$ ipython --no-banner

In [1]: import numpy as np

In [2]: np.set_printoptions(precision=2, suppress=True, linewidth=200)

In [3]: rnd = lambda a: np.round(a, 2) + 0

In [4]: feats = np.loadtxt("dump.csv", delimiter=",")

In [5]: rnd(feats)
Out[5]: 
array([[ 0.16,  0.27,  0.16, -0.05, -0.05,  0.16,  0.05],
       [ 0.27,  0.45,  0.27, -0.09, -0.09,  0.27,  0.09],
       [ 0.16,  0.27,  0.16, -0.05, -0.05,  0.16,  0.05],
       [-0.05, -0.09, -0.05,  0.02,  0.02, -0.05, -0.02],
       [-0.05, -0.09, -0.05,  0.02,  0.02, -0.05, -0.02],
       [ 0.16,  0.27,  0.16, -0.05, -0.05,  0.16,  0.05],
       [ 0.05,  0.09,  0.05, -0.02, -0.02,  0.05,  0.02]])

In [6]: # row 2 repeats row 0

In [7]: blk = np.stack([feats, 3 * feats, feats[::-1]])

In [8]: print(rnd(np.einsum("bij,cij->bc", blk, blk)))
[[1.   3.   0.56]
 [3.   9.   1.69]
 [0.56 1.69 1.  ]]

In [9]: np.linalg.matrix_rank(blk)
Out[9]: array([1, 1, 1])

In [10]: rnd(np.linalg.norm(blk, axis=(1, 2)))
Out[10]: array([1., 3., 1.])

In [11]: rnd(np.linalg.det(blk))
Out[11]: array([0., 0., 0.])

In [12]: Uu, sig, vt = np.linalg.svd(feats)

In [13]: evecs = vt[:(sig > 1e-8).sum()]

In [14]: rng = np.random.default_rng(47)

In [15]: vec = feats[3] + -2 * feats[5] + rng.integers(2) * np.eye(7)[5]

In [16]: rnd(vec)
Out[16]: array([-0.38, -0.64, -0.38,  0.13,  0.13, -0.38, -0.13])

In [17]: rnd(evecs.T @ evecs)
Out[17]: 
array([[ 0.16,  0.27,  0.16, -0.05, -0.05,  0.16,  0.05],
       [ 0.27,  0.45,  0.27, -0.09, -0.09,  0.27,  0.09],
       [ 0.16,  0.27,  0.16, -0.05, -0.05,  0.16,  0.05],
       [-0.05, -0.09, -0.05,  0.02,  0.02, -0.05, -0.02],
       [-0.05, -0.09, -0.05,  0.02,  0.02, -0.05, -0.02],
       [ 0.16,  0.27,  0.16, -0.05, -0.05,  0.16,  0.05],
       [ 0.05,  0.09,  0.05, -0.02, -0.02,  0.05,  0.02]])

In [18]: rnd(np.linalg.norm(vec - evecs.T @ evecs @ vec))
Out[18]: np.float64(0.0)

In [19]: np.linalg.matrix_rank(np.vstack([feats, vec]))
Out[19]: np.int64(1)

In [20]: rnd(np.diag(evecs.T @ evecs))
Out[20]: array([0.16, 0.45, 0.16, 0.02, 0.02, 0.16, 0.02])

In [21]: w, evecs = np.linalg.eigh(feats)

In [22]: (w > 1e-8).sum(), (w < -1e-8).sum()
Out[22]: (np.int64(1), np.int64(0))

In [23]: print(rnd(np.linalg.eigvalsh(feats @ feats)))
[0. 0. 0. 0. 0. 0. 1.]

In [24]: rnd(evecs.T @ evecs)
Out[24]: 
array([[1., 0., 0., 0., 0., 0., 0.],
       [0., 1., 0., 0., 0., 0., 0.],
       [0., 0., 1., 0., 0., 0., 0.],
       [0., 0., 0., 1., 0., 0., 0.],
       [0., 0., 0., 0., 1., 0., 0.],
       [0., 0., 0., 0., 0., 1., 0.],
       [0., 0., 0., 0., 0., 0., 1.]])

In [25]: rnd(np.abs(evecs[:, -1]))
Out[25]: array([0.4 , 0.67, 0.4 , 0.13, 0.13, 0.4 , 0.13])

In [26]: rnd(evecs.T @ feats @ evecs)
Out[26]: 
array([[0., 0., 0., 0., 0., 0., 0.],
       [0., 0., 0., 0., 0., 0., 0.],
       [0., 0., 0., 0., 0., 0., 0.],
       [0., 0., 0., 0., 0., 0., 0.],
       [0., 0., 0., 0., 0., 0., 0.],
       [0., 0., 0., 0., 0., 0., 0.],
       [0., 0., 0., 0., 0., 0., 1.]])

In [27]: print(rnd(np.linalg.svd(feats, compute_uv=False)))
[1. 0. 0. 0. 0. 0. 0.]

In [28]: w.sum(), rnd(np.trace(feats))
Out[28]: (np.float64(1.0), np.float64(1.0))

In [29]: w, evecs = np.linalg.eigh(feats)

In [30]: vec = np.array([-2, 1, 2, -2, 1, 1, 3])

In [31]: rnd(vec @ feats @ vec / (vec @ vec)), rnd(w[0]), rnd(w[-1])
Out[31]: (np.float64(0.11), np.float64(0.0), np.float64(1.0))

In [32]: rnd(np.abs(feats).sum(axis=1).max()), rnd(np.abs(w).max())
Out[32]: (np.float64(1.55), np.float64(1.0))

In [33]: rnd(vec @ feats @ vec)
Out[33]: np.float64(2.62)

In [34]: rank = np.linalg.matrix_rank(feats)

In [35]: print(rank)
1

In [36]: null = np.linalg.svd(feats)[2][rank:].T

In [37]: np.linalg.matrix_rank(feats.T @ feats), np.linalg.matrix_rank(feats @ feats.T)
Out[37]: (np.int64(1), np.int64(1))

In [38]: null.shape
Out[38]: (7, 6)

In [39]: print([int(np.linalg.matrix_rank(np.delete(feats, i, axis=0))) for i in range(7)])
[1, 1, 1, 1, 1, 1, 1]

In [40]: F = np.loadtxt("test12.csv", delimiter=",")

In [41]: F
Out[41]: 
array([[ 3.,  1.,  3., -3., -1., -2.,  0.,  1., -1.,  3., -2.,  0.],
       [-1.,  3., -2.,  1.,  3., -2.,  1., -2., -3.,  3., -3.,  1.],
       [ 2.,  1., -1.,  0., -3., -1.,  1.,  3.,  1., -2.,  3., -3.],
       [-1.,  1.,  0.,  2., -3., -1.,  3.,  2., -1.,  2., -3., -2.],
       [ 0.,  3., -2.,  3.,  2.,  3., -3.,  3., -3.,  1., -2.,  2.],
       [ 3.,  2., -1.,  0., -2., -2.,  2., -2.,  2.,  1.,  0., -2.],
       [-1., -1., -3., -2., -3.,  0.,  1.,  0.,  3.,  2., -3., -1.],
       [ 3.,  1.,  1., -2.,  2., -3.,  2., -1.,  2.,  2.,  2., -3.],
       [-3.,  0., -2., -3., -3., -3., -3.,  2.,  0., -1.,  2., -3.],
       [ 3., -1.,  1.,  1.,  1.,  2.,  3.,  1.,  1., -1.,  2., -3.],
       [ 2.,  0.,  3., -1.,  2.,  0.,  3.,  0.,  1., -3., -2.,  3.],
       [ 2.,  0., -3.,  2.,  2.,  2., -1., -2.,  1.,  3.,  0.,  1.]])

In [42]: other = F / np.linalg.norm(F, axis=1, keepdims=True)

In [43]: gram = other @ other.T

In [44]: print((gram - 2 * np.eye(12)).round(6).argmax(axis=1))
[7 4 9 6 1 7 3 5 2 2 9 4]

In [45]: rnd(gram[0])
Out[45]: array([ 1.  ,  0.15, -0.02,  0.25, -0.12,  0.3 ,  0.1 ,  0.43, -0.04, -0.09,  0.2 , -0.2 ])

In [46]: q, evecs = np.linalg.qr(F[:, :11])[0], np.linalg.qr(F[:, 11:])[0]

In [47]: sig = np.linalg.svd(q.T @ evecs, compute_uv=False)

In [48]: (sig > 0.9).sum()
Out[48]: np.int64(1)

In [49]: rnd(np.linalg.norm(q @ q.T - evecs @ evecs.T, 2))
Out[49]: np.float64(1.0)

In [50]: K = np.array([[2.0, 8.0, 5.0, -3.0],
    ...:     [0.0, 5.0, 0.0, -3.0],
    ...:     [0.0, -8.0, -3.0, 3.0],
    ...:     [0.0, 6.0, 0.0, -4.0]])

In [51]: Uu, sig, vt = np.linalg.svd(K, full_matrices=False)

In [52]: rnd(sig / sig[0])
Out[52]: array([1.  , 0.25, 0.07, 0.01])

In [53]: print(rnd(Uu.T @ Uu))
[[1. 0. 0. 0.]
 [0. 1. 0. 0.]
 [0. 0. 1. 0.]
 [0. 0. 0. 1.]]

In [54]: rnd(np.sqrt((sig ** 2).sum())), rnd(np.linalg.norm(K))
Out[54]: (np.float64(16.43), np.float64(16.43))

In [55]: (sig > 1e-8).sum()
Out[55]: np.int64(4)

In [56]: np.allclose(Uu * sig @ vt, K)
Out[56]: True

In [57]: rnd(Uu.T @ K @ vt.T)
Out[57]: 
array([[15.89,  0.  ,  0.  ,  0.  ],
       [ 0.  ,  4.02,  0.  ,  0.  ],
       [ 0.  ,  0.  ,  1.14,  0.  ],
       [ 0.  ,  0.  ,  0.  ,  0.16]])

In [58]: Uu.shape, sig.shape, vt.shape
Out[58]: ((4, 4), (4,), (4, 4))

In [59]: rnd(np.abs(vt[0]))
Out[59]: array([0.08, 0.86, 0.3 , 0.4 ])

In [60]: def softmax(z):
    ...:     e = np.exp(z - z.max(axis=-1, keepdims=True))
    ...:     return e / e.sum(axis=-1, keepdims=True)
    ...: 

In [61]: rnd(softmax(K[3]))
Out[61]: array([0., 1., 0., 0.])

In [62]: rnd(softmax(10 * K[3]))
Out[62]: array([0., 1., 0., 0.])

In [63]: att = K @ K.T / np.sqrt(4)

In [64]: rnd(softmax(att)[3] @ K)
Out[64]: array([ 1.96,  7.96,  4.91, -3.02])

In [65]: print(rnd(softmax(att)))
[[1.   0.   0.   0.  ]
 [0.97 0.   0.   0.03]
 [0.   0.   1.   0.  ]
 [0.98 0.   0.   0.02]]

In [66]: softmax(att).round(6).argmax(axis=1)
Out[66]: array([0, 0, 2, 0])
